$ ipython --no-banner

In [1]: import numpy as np

In [2]: from numpy import linalg as LA

In [3]: np.set_printoptions(precision=3, suppress=True, linewidth=160, legacy="1.25")

In [4]: def tidy(a):
   ...:     return np.round(a, 3) + 0
   ...: 

In [5]: feats = np.load("dump.npy")

In [6]: print(feats)
[[-2 -1  1 -3  2]
 [-3  9 -3 -1  3]
 [-2 -2  6  3 -1]
 [ 2  2 -3  0 -1]
 [-1 -2  3  3 10]]

In [7]: f, v = feats[0], feats[4]

In [8]: print(f @ v)
18

In [9]: pr = (f @ v) / (f @ f) * f

In [10]: print(tidy(pr))
[-1.895 -0.947  0.947 -2.842  1.895]

In [11]: print(tidy(LA.norm(f + v) ** 2 + LA.norm(f - v) ** 2))
284.0

In [12]: print((v - pr) @ f)
0.0

In [13]: W0 = np.loadtxt("sample17.csv", delimiter=",")

In [14]: print(W0)
[[5. 0. 4. 0. 0. 4. 0. 4. 0. 0.]
 [0. 5. 0. 4. 4. 0. 4. 0. 4. 4.]
 [4. 0. 5. 0. 0. 4. 0. 4. 0. 0.]
 [0. 4. 0. 5. 4. 0. 4. 0. 4. 4.]
 [0. 4. 0. 4. 5. 0. 4. 0. 4. 4.]
 [4. 0. 4. 0. 0. 5. 0. 4. 0. 0.]
 [0. 4. 0. 4. 4. 0. 5. 0. 4. 4.]
 [4. 0. 4. 0. 0. 4. 0. 5. 0. 0.]
 [0. 4. 0. 4. 4. 0. 4. 0. 5. 4.]
 [0. 4. 0. 4. 4. 0. 4. 0. 4. 5.]]

In [15]: Lm = LA.cholesky(W0)

In [16]: print(tidy(np.diag(Lm) ** 2))
[5.    5.    1.8   1.8   1.444 1.444 1.308 1.308 1.235 1.19 ]

In [17]: print(tidy(Lm))
[[2.236 0.    0.    0.    0.    0.    0.    0.    0.    0.   ]
 [0.    2.236 0.    0.    0.    0.    0.    0.    0.    0.   ]
 [1.789 0.    1.342 0.    0.    0.    0.    0.    0.    0.   ]
 [0.    1.789 0.    1.342 0.    0.    0.    0.    0.    0.   ]
 [0.    1.789 0.    0.596 1.202 0.    0.    0.    0.    0.   ]
 [1.789 0.    0.596 0.    0.    1.202 0.    0.    0.    0.   ]
 [0.    1.789 0.    0.596 0.37  0.    1.144 0.    0.    0.   ]
 [1.789 0.    0.596 0.    0.    0.37  0.    1.144 0.    0.   ]
 [0.    1.789 0.    0.596 0.37  0.    0.269 0.    1.111 0.   ]
 [0.    1.789 0.    0.596 0.37  0.    0.269 0.    0.212 1.091]]

In [18]: print(LA.eigvalsh(W0).min() > 0)
True

In [19]: print(tidy(np.prod(np.diag(Lm)) ** 2), tidy(LA.det(W0)))
425.0 425.0

In [20]: f = np.array([2, 2, 0])

In [21]: print(np.polyval(f, W0[4]))
[ 0. 40.  0. 40. 60.  0. 40.  0. 40. 40.]

In [22]: print(np.array([np.convolve(row, f, "same") for row in W0]))
[[10.  8.  8.  0.  8.  8.  8.  8.  0.  0.]
 [10. 10.  8. 16.  8.  8.  8.  8. 16.  8.]
 [ 8. 10. 10.  0.  8.  8.  8.  8.  0.  0.]
 [ 8.  8. 10. 18.  8.  8.  8.  8. 16.  8.]
 [ 8.  8.  8. 18. 10.  8.  8.  8. 16.  8.]
 [ 8.  8.  8.  0. 10. 10.  8.  8.  0.  0.]
 [ 8.  8.  8. 16.  8. 10. 10.  8. 16.  8.]
 [ 8.  8.  8.  0.  8.  8. 10. 10.  0.  0.]
 [ 8.  8.  8. 16.  8.  8.  8. 10. 18.  8.]
 [ 8.  8.  8. 16.  8.  8.  8.  8. 18. 10.]]

In [23]: print(np.cross(W0[4, :3], W0[9, :3]))
[0. 0. 0.]
